$ python -q
>>> import numpy as np
>>> np.set_printoptions(precision=4, suppress=True, linewidth=100)
>>> A = np.array([[3, 3, 3, 2, 3], [3, 2, 0, 3, 2], [3, 1, 1, 2, 2], [2, 2, 1, 1, 2]])
>>> A[:, 0] = -3 * A[:, 2]
>>> A
array([[-9,  3,  3,  2,  3],
       [ 0,  2,  0,  3,  2],
       [-3,  1,  1,  2,  2],
       [-3,  2,  1,  1,  2]])
>>> x = np.array([-5, 1, -3, 5, -1])
>>> (A @ x).argmax()
np.int64(0)
>>> np.einsum("ij,j->i", A, x)
array([46, 15, 21, 17])
>>> A @ np.eye(5)[1]
array([3., 2., 1., 2.])
>>> A @ x
array([46, 15, 21, 17])
>>> x = np.array([1, -2, 5, 5, -2])
>>> h = np.maximum(A @ x, 0)
>>> h
array([4, 7, 6, 0])
>>> M2 = np.array([[2, -4], [4, 0], [-4, 2], [-2, 5], [1, -2]])
>>> np.einsum("ij->j", A)
array([-15,   8,   5,   8,   9])
>>> np.linalg.matrix_rank(A @ M2)
np.int64(2)
>>> M2.T @ A.T
array([[-19,   4,  -8,  -2],
       [ 46,  11,  20,  15]])
>>> A @ M2
array([[-19,  46],
       [  4,  11],
       [ -8,  20],
       [ -2,  15]])
>>> w1 = np.array([[0, -1, 1], [2, -2, -2], [-1, -1, 0], [-1, -2, -1], [0, -1, -2]])
>>> b = np.array([0, 1, 0])
>>> hid = np.maximum(A @ w1 + b, 0)
>>> (hid > 0).mean(axis=0)
array([0.75, 0.  , 0.  ])
>>> np.linalg.matrix_rank(hid)
np.int64(1)
>>> (hid > 0).astype(int)
array([[1, 0, 0],
       [1, 0, 0],
       [0, 0, 0],
       [1, 0, 0]])
>>> cent = np.array([[-4, 5], [-3, -9], [-7, -5]])
>>> hid @ cent
array([[-4,  5],
       [-4,  5],
       [ 0,  0],
       [-8, 10]])
>>> w1 @ cent
array([[-4,  4],
       [12, 38],
       [ 7,  4],
       [17, 18],
       [17, 19]])
>>> K = np.load("block13.npy")
>>> K
array([[ 0.181 ,  0.4401,  0.6135, -0.3574,  0.2975,  0.0432, -0.8052],
       [-0.1051, -0.446 , -0.4448,  0.4674, -0.4171,  0.0604,  0.8395],
       [ 0.0489,  0.0198,  0.0099, -0.1237,  0.0605,  0.0611,  0.0502],
       [-0.0167,  0.3341,  0.401 ,  0.0974,  0.0545, -0.187 , -0.8081],
       [ 0.1331,  1.4576,  1.6911, -0.2845,  0.621 , -0.5361, -3.2085],
       [-0.3053, -0.8979, -1.0782,  0.7217, -0.6373,  0.0262,  1.6644],
       [ 0.0974, -0.0025,  0.0231, -0.3893,  0.2238,  0.1532,  0.1313]])
>>> blk = np.stack([K, 4 * K, K[::-1]])
>>> np.linalg.norm(blk, axis=(1, 2))
array([ 5.1031, 20.4126,  5.1031])
>>> np.linalg.matrix_rank(blk.reshape(3, -1))
np.int64(2)
>>> np.einsum("bij,cij->bc", blk, blk)
array([[ 26.042 , 104.1681,   6.9381],
       [104.1681, 416.6723,  27.7525],
       [  6.9381,  27.7525,  26.042 ]])
>>> blk.shape
(3, 7, 7)
>>> rng = np.random.default_rng(8)
>>> idx = rng.permutation(7)
>>> idx
array([3, 0, 6, 5, 1, 2, 4])
>>> M2 = K[idx][:, idx]
>>> np.allclose(M2, K)
False
>>> round(np.trace(M2), 4)
np.float64(0.6208)
>>> feats = np.loadtxt("data.csv", delimiter=",")
>>> feats
array([[ 0.9233, -0.1407, -0.226 ],
       [-0.1407,  0.7421, -0.4143],
       [-0.226 , -0.4143,  0.3347]])
>>> # symmetric
>>> np.linalg.matrix_rank(feats, rtol=0.1)
np.int64(2)
>>> np.linalg.cond(feats) > 100
np.True_
>>> [round(float(x), 4) for x in np.linalg.svd(feats, compute_uv=False)[:3]]
[1.0, 1.0, 0.0]
>>> M2 = np.array([[0, -4], [-5, -3], [0, 5]])
>>> np.linalg.matrix_rank(feats @ M2)
np.int64(2)
>>> np.linalg.matrix_rank(np.vstack([feats, M2.T]))
np.int64(3)
>>> np.einsum("ij->j", feats)
array([ 0.5566,  0.1871, -0.3055])
>>> np.einsum("ij,ij->i", feats, feats)
array([0.9233, 0.7421, 0.3347])
>>> np.einsum("ik,kj->ji", feats, M2)
array([[ 0.7035, -3.7103,  2.0713],
       [-4.4008, -3.7347,  3.82  ]])
>>> W0 = np.load("arr.npy")
>>> W0
array([[ 1.,  4.,  0.,  0.],
       [ 4., -2.,  4.,  0.],
       [ 0.,  4., -1.,  4.],
       [ 0.,  0.,  4.,  2.]])
>>> W0.ravel(order="F")
array([ 1.,  4.,  0.,  0.,  4., -2.,  4.,  0.,  0.,  4., -1.,  4.,  0.,  0.,  4.,  2.])
>>> W0.reshape(2, -1)
array([[ 1.,  4.,  0.,  0.,  4., -2.,  4.,  0.],
       [ 0.,  4., -1.,  4.,  0.,  0.,  4.,  2.]])
>>> blk = W0.reshape(4, 2, -1)
>>> np.einsum("ihd,jhd->hij", blk, blk).shape
(2, 4, 4)
>>> blk.transpose(1, 0, 2)
array([[[ 1.,  4.],
        [ 4., -2.],
        [ 0.,  4.],
        [ 0.,  0.]],

       [[ 0.,  0.],
        [ 4.,  0.],
        [-1.,  4.],
        [ 4.,  2.]]])
>>> np.swapaxes(blk, 1, 2)[2]
array([[ 0., -1.],
       [ 4.,  4.]])
>>> u, g = W0[3], W0[2]
>>> u @ g
np.float64(4.0)
>>> pr = (u @ g) / (u @ u) * u
>>> pr
array([0. , 0. , 0.8, 0.4])
>>> np.outer(u, g)
array([[ 0.,  0., -0.,  0.],
       [ 0.,  0., -0.,  0.],
       [ 0., 16., -4., 16.],
       [ 0.,  8., -2.,  8.]])
>>> round(np.linalg.norm(u + g) ** 2 + np.linalg.norm(u - g) ** 2, 4)
np.float64(106.0)
>>> np.einsum("ii->", W0)
np.float64(0.0)
>>> round(np.linalg.det(2 * W0), 4), np.round(np.linalg.det(W0), 4)
(np.float64(4672.0), np.float64(292.0))
>>> np.round(np.linalg.det(W0[::-1]), 4)
np.float64(292.0)
>>> np.round(np.poly(W0), 4) + 0
array([  1.,   0., -53.,  48., 292.])
>>> np.einsum("ij,ji->", W0, W0)
np.float64(106.0)
>>> data = np.load("w.npy")
>>> data
array([[ 0.8043,  0.1957, -0.3261,  0.4565],
       [ 0.1957,  0.8043,  0.3261, -0.4565],
       [-0.3261,  0.3261,  0.4565,  0.7609],
       [ 0.4565, -0.4565,  0.7609, -0.0652]])
>>> # symmetric
>>> idx = rng.permutation(4)
>>> idx
array([0, 1, 3, 2])
>>> M2 = data[idx][:, idx]
>>> np.sort(np.abs(np.linalg.eigvals(M2)))
array([1., 1., 1., 1.])
>>> np.trace(M2)
np.float64(2.0)
>>> round(np.linalg.det(M2), 4), round(float(np.linalg.det(data[idx])), 4)
(np.float64(-1.0), 1.0)
>>> np.linalg.norm(data, axis=0)
array([1., 1., 1., 1.])
>>> round(np.linalg.norm(data[2] - data[0]), 4)
np.float64(1.4142)
>>> round(float(np.linalg.norm(data, "nuc")), 4)
4.0
>>> q, r_ = np.linalg.qr(data)
>>> np.round(q.T @ q, 4) + 0
array([[1., 0., 0., 0.],
       [0., 1., 0., 0.],
       [0., 0., 1., 0.],
       [0., 0., 0., 1.]])
>>> q
array([[-0.8043, -0.1957,  0.3261, -0.4565],
       [-0.1957, -0.8043, -0.3261,  0.4565],
       [ 0.3261, -0.3261, -0.4565, -0.7609],
       [-0.4565,  0.4565, -0.7609,  0.0652]])
>>> abs(r_[0, 0]), round(float(np.linalg.norm(data[:, 0])), 4)
(np.float64(1.0), 1.0)
>>> w, evecs = np.linalg.eigh(q)
>>> evecs @ np.diag(w) @ evecs.T
array([[-0.8043, -0.1957,  0.3261, -0.4565],
       [-0.1957, -0.8043, -0.3261,  0.4565],
       [ 0.3261, -0.3261, -0.4565, -0.7609],
       [-0.4565,  0.4565, -0.7609,  0.0652]])
>>> round(float(w.sum()), 4), np.trace(q)
(-2.0, np.float64(-2.0))
>>> np.abs(evecs[:, -1]).round(6).argmax()
np.int64(3)
>>> w
array([-1., -1., -1.,  1.])
>>> np.linalg.eigvalsh(q @ q)
array([1., 1., 1., 1.])
>>> np.linalg.svd(q, compute_uv=False)
array([1., 1., 1., 1.])
>>> X = np.load("test1.npy")
>>> X
array([[-1, -1, -1, -1, -1, -1],
       [-1, -2, -2, -2, -2, -2],
       [-1, -2, -3, -3, -3, -3],
       [-1, -2, -3, -4, -4, -4],
       [-1, -2, -3, -4, -5, -5],
       [-1, -2, -3, -4, -5, -6]])
>>> q, evecs = np.linalg.qr(X[:, :4])[0], np.linalg.qr(X[:, 4:])[0]
>>> sv = np.linalg.svd(q.T @ evecs, compute_uv=False)
>>> round(float(np.linalg.norm(q @ q.T - evecs @ evecs.T, 2)), 4)
1.0
>>> (sv > 0.9).sum()
np.int64(1)
>>> sv
array([0.9967, 0.2923])
>>> np.degrees(np.arccos(sv.clip(0, 1)))
array([ 4.6693, 73.0068])
>>> x = np.array([0, -3, 5, -3, 2, 5])
>>> np.sign((X @ x).round(6))
array([-1, -1, -1, -1, -1, -1])
>>> X * x
array([[  0,   3,  -5,   3,  -2,  -5],
       [  0,   6, -10,   6,  -4, -10],
       [  0,   6, -15,   9,  -6, -15],
       [  0,   6, -15,  12,  -8, -20],
       [  0,   6, -15,  12, -10, -25],
       [  0,   6, -15,  12, -10, -30]])
>>> (X @ x).argmax()
np.int64(0)
>>> X @ np.eye(6)[2]
array([-1., -2., -3., -3., -3., -3.])
>>> th = np.radians(45)
>>> r_ = np.eye(6)
>>> r_[0, 0] = r_[2, 2] = np.cos(th)
>>> r_[0, 2], r_[2, 0] = -np.sin(th), np.sin(th)
>>> r_
array([[ 0.7071,  0.    , -0.7071,  0.    ,  0.    ,  0.    ],
       [ 0.    ,  1.    ,  0.    ,  0.    ,  0.    ,  0.    ],
       [ 0.7071,  0.    ,  0.7071,  0.    ,  0.    ,  0.    ],
       [ 0.    ,  0.    ,  0.    ,  1.    ,  0.    ,  0.    ],
       [ 0.    ,  0.    ,  0.    ,  0.    ,  1.    ,  0.    ],
       [ 0.    ,  0.    ,  0.    ,  0.    ,  0.    ,  1.    ]])
>>> M2 = X @ r_.T
>>> np.round(np.linalg.det(r_), 4), round(np.trace(r_), 4)
(np.float64(1.0), np.float64(5.4142))
>>> np.linalg.svd(X, compute_uv=False), np.linalg.svd(M2, compute_uv=False)
(array([17.2069,  1.9882,  0.7747,  0.4462,  0.3189,  0.2652]), array([17.2069,  1.9882,  0.7747,  0.4462,  0.3189,  0.2652]))
>>> np.abs(M2 - X).max(axis=0)
array([2.4142, 0.    , 0.4142, 0.    , 0.    , 0.    ])
>>> m1 = np.load("run17.npy")
>>> m1
array([[ 4, -5,  2,  1, -3],
       [-3,  4,  5, -2,  0],
       [ 5, -1, -5, -3,  0],
       [ 5, -5,  1,  0, -2],
       [-5,  2,  0,  0, -4],
       [-5, -4, -5,  4, -1],
       [-2,  3, 12, -3, -3]])
>>> x = np.array([5, 0, 6, -2, -9])
>>> y = m1 @ x
>>> np.round(np.linalg.lstsq(m1, y)[0], 4) + 0
array([ 5.,  0.,  6., -2., -9.])
>>> try:
...     np.linalg.solve(m1, y)
... except np.linalg.LinAlgError as e:
...     print("failed:", e)
... 
failed: Last 2 dimensions of the array must be square
>>> y = y + 0.1 * rng.normal(size=7)
>>> y
array([ 56.9811,  18.9043,   1.0894,  49.0957,  11.1392, -53.9233,  94.9947])
>>> b, *_ = np.linalg.lstsq(m1, y)
>>> b.round()
array([ 5., -0.,  6., -2., -9.])
>>> [round(float(np.linalg.norm(np.linalg.solve(m1.T @ m1 + lam * np.eye(5), m1.T @ y))), 2) for lam in (0, 1, 10, 100)]
[12.1, 11.66, 10.23, 6.26]
>>> cov = m1.T @ m1
>>> np.diag(cov)
array([129,  96, 224,  39,  39])
>>> np.linalg.svd(m1, compute_uv=False) ** 2
array([283.0761, 145.0988,  75.4579,  21.3885,   1.9788])
>>> np.linalg.eigvalsh(cov)[::-1]
array([283.0761, 145.0988,  75.4579,  21.3885,   1.9788])
>>> cov
array([[129, -58, -26, -19,   9],
       [-58,  96,  66, -35,  12],
       [-26,  66, 224, -49, -39],
       [-19, -35, -49,  39,   2],
       [  9,  12, -39,   2,  39]])
>>> np.trace(cov), (m1 ** 2).sum()
(np.int64(527), np.int64(527))
>>> cent = np.sign(np.array([[2, 0, 0, 0], [1, 2, 0, 2], [1, 2, 2, 2], [1, 2, 0, 1]]))
>>> M2 = (np.tril(cent, -1) + np.eye(4)) @ (np.triu(cent, 1) + np.eye(4))
>>> w = np.array([2, 3, 2, 3])
>>> J = np.rint(M2 * w @ np.linalg.inv(M2)) + 0
>>> J
array([[ 2.,  0.,  0.,  0.],
       [-1.,  3.,  0.,  0.],
       [-1.,  0.,  2.,  1.],
       [-1.,  0.,  0.,  3.]])
>>> q = J.astype(float).copy()
>>> for j in range(4):
...     q[:, j] -= q[:, :j] @ (q[:, :j].T @ q[:, j])
...     q[:, j] /= np.linalg.norm(q[:, j])
... 
>>> np.round(q.T @ q, 4) + 0
array([[1., 0., 0., 0.],
       [0., 1., 0., 0.],
       [0., 0., 1., 0.],
       [0., 0., 0., 1.]])
>>> w, evecs = np.linalg.eig(J)
>>> w
array([2., 3., 3., 2.])
>>> np.sort(np.linalg.eigvals(J @ J))
array([4., 4., 9., 9.])
>>> q, r_ = np.linalg.qr(J)
>>> np.trace(q @ q.T)
np.float64(4.0)
>>> np.round(q.T @ q, 4) + 0
array([[1., 0., 0., 0.],
       [0., 1., 0., 0.],
       [0., 0., 1., 0.],
       [0., 0., 0., 1.]])
>>> q.shape, r_.shape
((4, 4), (4, 4))
>>> np.allclose(r_.T @ r_, J.T @ J)
True
>>> np.abs(np.diag(r_))
array([2.6458, 2.7775, 1.8257, 2.6833])
>>> U, sv, Vt = np.linalg.svd(J, full_matrices=False)
>>> np.round(Vt @ Vt.T, 4) + 0
array([[1., 0., 0., 0.],
       [0., 1., 0., 0.],
       [0., 0., 1., 0.],
       [0., 0., 0., 1.]])
>>> np.cumsum(sv ** 2) / np.sum(sv ** 2)
array([0.4732, 0.7887, 0.9155, 1.    ])
>>> np.round(U.T @ U, 4) + 0
array([[1., 0., 0., 0.],
       [0., 1., 0., 0.],
       [0., 0., 1., 0.],
       [0., 0., 0., 1.]])
>>> (sv > 1e-8).sum()
np.int64(4)
>>> U.shape, sv.shape, Vt.shape
((4, 4), (4,), (4, 4))
>>> np.round(U.T @ J @ Vt.T, 4) + 0
array([[3.7678, 0.    , 0.    , 0.    ],
       [0.    , 3.0764, 0.    , 0.    ],
       [0.    , 0.    , 1.9503, 0.    ],
       [0.    , 0.    , 0.    , 1.5925]])
>>> sv
array([3.7678, 3.0764, 1.9503, 1.5925])
